>>> import numpy as np
>>> np.set_printoptions(precision=1, suppress=True, linewidth=200, legacy="1.25")
>>> def tidy(a):
...     return np.round(a, 1) + 0
... 
>>> m1 = np.loadtxt("case18.csv", delimiter=",")
>>> m1
array([[ 3.,  2.,  3.,  0.,  2.,  3.,  0.,  2.,  3.],
       [ 6.,  3.,  3.,  2.,  5.,  5.,  2.,  4.,  4.],
       [ 6.,  5.,  5.,  3.,  5.,  6.,  2.,  6.,  4.],
       [ 7.,  6.,  7.,  4.,  7.,  6.,  5.,  6.,  5.],
       [ 9.,  6.,  9.,  6.,  8.,  8.,  5.,  6.,  7.],
       [ 9.,  8., 12.,  9.,  9., 11.,  7.,  8., 10.],
       [11., 10., 13., 11., 11., 11.,  9., 10., 12.],
       [12., 11., 16., 13., 14., 14.,  9., 11., 15.],
       [14., 11., 16., 15., 16., 15., 10., 13., 16.],
       [17., 13., 18., 17., 16., 16., 12., 16., 19.],
       [17., 13., 21., 19., 17., 18., 12., 18., 21.],
       [18., 13., 21., 22., 17., 18., 14., 20., 21.],
       [18., 16., 21., 25., 19., 19., 15., 21., 21.],
       [19., 17., 22., 27., 22., 22., 18., 22., 23.],
       [19., 19., 24., 30., 24., 25., 19., 24., 26.],
       [20., 20., 24., 33., 27., 27., 22., 24., 28.],
       [21., 20., 26., 33., 29., 29., 23., 25., 29.],
       [23., 20., 26., 34., 32., 30., 24., 27., 30.],
       [23., 23., 27., 36., 33., 33., 26., 28., 33.],
       [23., 26., 27., 38., 36., 36., 29., 29., 36.],
       [25., 29., 27., 39., 37., 38., 32., 30., 38.],
       [27., 32., 30., 42., 40., 41., 33., 31., 39.],
       [29., 33., 33., 44., 41., 43., 34., 32., 39.],
       [29., 36., 33., 47., 42., 44., 35., 34., 42.],
       [30., 37., 33., 48., 42., 47., 36., 34., 42.],
       [32., 39., 33., 51., 44., 49., 38., 37., 45.],
       [33., 42., 36., 53., 45., 49., 41., 40., 47.],
       [33., 43., 39., 53., 48., 50., 43., 41., 48.],
       [35., 46., 39., 54., 49., 51., 43., 41., 51.],
       [36., 46., 42., 54., 49., 51., 46., 44., 52.],
       [37., 48., 45., 57., 50., 54., 48., 45., 54.],
       [37., 50., 46., 60., 52., 54., 51., 47., 56.],
       [39., 53., 46., 60., 54., 54., 52., 49., 59.]])
>>> left, sig, vt = np.linalg.svd(m1)
>>> tidy(sig)
array([529.6,  24. ,  14.9,  11.2,   7.2,   5.7,   4.7,   3.4,   3. ])
>>> A2 = left[:, :1] @ np.diag(sig[:1]) @ vt[:1]
>>> print(tidy(np.linalg.norm(m1 - A2) / np.linalg.norm(m1)))
0.1
>>> np.linalg.matrix_rank(m1, rtol=0.05)
1
>>> lab = m1[:, 5] > np.median(m1[:, 5])
>>> r0 = m1[lab].mean(axis=0) - m1[~lab].mean(axis=0)
>>> tidy(r0)
array([17.4, 26.3, 19.8, 32.3, 28.8, 30.4, 27.4, 22.9, 28.9])
>>> ((m1 - m1.mean(axis=0)) @ r0 > 0).astype(int)
array([0, 0, 0, 0, 0, 0, 0, 0, 0, 0, 0, 0, 0, 0, 0, 0, 0, 1, 1, 1, 1, 1, 1, 1, 1, 1, 1, 1, 1, 1, 1, 1, 1])
>>> X = np.load("arr.npy")
>>> X
array([[-11.,   5.,  -3.,   5.],
       [-14.,   6.,   1.,   3.],
       [-14.,   1.,   8.,   1.],
       [-14.,   1.,   5.,   4.]])
>>> left, sig, vt = np.linalg.svd(X)
>>> np.argmax(sig[:-1] / (sig[1:] + 1e-6)) + 1
3
>>> A2 = left[:, :3] @ np.diag(sig[:3]) @ vt[:3]
>>> tidy(np.abs(X - A2).max())
0.1
>>> tidy(np.linalg.norm(X - A2) / np.linalg.norm(X))
0.0
>>> data = np.loadtxt("sample6.csv", delimiter=",")
>>> data
array([[37., 46., 29., 26., 35.,  0., 35.],
       [ 0.,  0.,  0.,  0.,  0.,  0.,  0.],
       [10., 27.,  0., 25., 19.,  0., 13.],
       [ 0.,  0.,  0.,  0.,  0.,  0.,  0.],
       [33., 13., 51.,  3., 10., 50., 22.],
       [ 0.,  0.,  0.,  0.,  0., 22.,  0.],
       [57., 80., 48., 60., 50., 28., 72.],
       [19.,  0., 28.,  0.,  5.,  0.,  0.],
       [28., 38., 16., 17., 25.,  0., 23.],
       [ 0.,  0.,  0.,  0.,  0.,  0.,  0.],
       [ 5.,  0., 15.,  0.,  0.,  0.,  0.],
       [25.,  0., 38.,  0., 10.,  2.,  0.],
       [ 0.,  0.,  0.,  0.,  0.,  0.,  0.],
       [ 0.,  3.,  0., 19.,  0.,  0.,  0.],
       [ 0.,  0.,  0.,  0.,  0., 17.,  0.],
       [ 0.,  0.,  0.,  0.,  0.,  0.,  0.],
       [50., 56., 39., 17., 30., 22., 42.],
       [ 0.,  0.,  0.,  1.,  0.,  0.,  0.],
       [28., 44., 21., 33., 12., 44., 36.],
       [ 0.,  0.,  0.,  0.,  0.,  0.,  0.],
       [ 0.,  0.,  0.,  0.,  0.,  0.,  0.],
       [64., 98., 53., 80., 51., 57., 91.],
       [ 0.,  0.,  0.,  0.,  0.,  8.,  0.],
       [60., 77., 56., 55., 43., 51., 73.],
       [32., 28., 31.,  8., 25.,  0., 21.],
       [64., 81., 54., 47., 45., 41., 71.],
       [23., 32.,  9.,  6.,  7., 15., 15.],
       [62., 56., 70., 27., 33., 63., 59.],
       [ 0., 13.,  0., 38.,  0., 20.,  6.],
       [ 3.,  0., 12.,  7.,  1., 11.,  0.],
       [ 0.,  0.,  0.,  0.,  0.,  0.,  0.]])
>>> lab = data[:, 4] > np.median(data[:, 4])
>>> r0 = data[lab].mean(axis=0) - data[~lab].mean(axis=0)
>>> tidy(r0)
array([39. , 44.1, 34.5, 22.9, 26.6, 20. , 37.8])
>>> np.argsort(-np.abs(r0).round(6), kind="stable")
array([1, 0, 6, 2, 4, 3, 5])
>>> tidy((((data - data.mean(axis=0)) @ r0 > 0) == lab).mean())
0.9
